$ ipython --no-banner

In [1]: import numpy as np

In [2]: from numpy import linalg as LA

In [3]: np.set_printoptions(precision=2, suppress=True, linewidth=200)

In [4]: def rnd(a):
   ...:     return np.round(a, 2) + 0
   ...: 

In [5]: arr = np.load("w.npy")

In [6]: print(arr)
[[0 0 1 3]
 [0 0 1 3]
 [0 0 0 2]
 [0 0 0 0]]

In [7]: print(LA.matrix_rank(arr - arr[0, 0] * np.eye(4)))
2

In [8]: try:
   ...:     LA.inv(arr)
   ...: except LA.LinAlgError as e:
   ...:     print(repr(e))
   ...: 
LinAlgError('Singular matrix')

In [9]: q, _ = LA.qr(np.array([[-1.3, -0.4, -2.2, 0.8, 1.4, 0.5, -0.8, 0.1],
   ...:     [1.2, 0.8, -2.2, 0.3, -0.5, -0.3, -1.2, 1.2],
   ...:     [0.2, -0.2, -0.7, -2.6, 0.7, 0.7, -2.7, 0.3],
   ...:     [0.0, -0.3, -1.2, 0.6, 0.4, -0.6, 2.1, -2.2],
   ...:     [-1.7, -0.5, -0.5, -1.2, 1.2, 0.8, 1.5, 1.2],
   ...:     [-0.6, -0.3, -0.8, 0.3, 1.1, -0.1, 2.4, -0.9],
   ...:     [-0.6, 0.0, 0.0, 0.4, -2.4, 0.3, 2.3, -0.4],
   ...:     [2.2, 0.3, 0.0, -0.3, -0.5, 0.3, -1.0, -0.7],
   ...:     [-1.8, -0.1, 0.3, -0.3, 1.2, 2.1, 0.5, -0.5]]))

In [10]: W0 = q @ q.T

In [11]: print(rnd(W0))
[[ 1.    0.   -0.01  0.03  0.03 -0.05 -0.01  0.    0.  ]
 [ 0.    1.    0.01 -0.03 -0.02  0.04  0.01  0.    0.  ]
 [-0.01  0.01  0.96  0.1   0.07 -0.14 -0.03  0.01  0.01]
 [ 0.03 -0.03  0.1   0.75 -0.19  0.36  0.08 -0.03 -0.03]
 [ 0.03 -0.02  0.07 -0.19  0.86  0.27  0.06 -0.02 -0.03]
 [-0.05  0.04 -0.14  0.36  0.27  0.46 -0.11  0.04  0.05]
 [-0.01  0.01 -0.03  0.08  0.06 -0.11  0.98  0.01  0.01]
 [ 0.    0.    0.01 -0.03 -0.02  0.04  0.01  1.    0.  ]
 [ 0.    0.    0.01 -0.03 -0.03  0.05  0.01  0.    1.  ]]

In [12]: rk = LA.matrix_rank(W0)

In [13]: print(rk)
8

In [14]: N = LA.svd(W0)[2][rk:].T

In [15]: print([int(LA.matrix_rank(np.delete(W0, i, axis=0))) for i in range(9)])
[8, 8, 8, 8, 8, 8, 8, 8, 8]

In [16]: print(rnd(N[:, 0] / N[np.abs(N[:, 0]).round(6).argmax(), 0]))
[ 0.09 -0.07  0.27 -0.68 -0.51  1.    0.21 -0.07 -0.09]

In [17]: print([int(LA.matrix_rank(W0[:, :j + 1])) for j in range(9)])
[1, 2, 3, 4, 5, 6, 7, 8, 8]

In [18]: print(rnd(W0 @ N))
[[0.]
 [0.]
 [0.]
 [0.]
 [0.]
 [0.]
 [0.]
 [0.]
 [0.]]

In [19]: print([int(LA.matrix_rank(W0[:i])) for i in range(1, len(W0) + 1)])
[1, 2, 3, 4, 5, 6, 7, 8, 8]
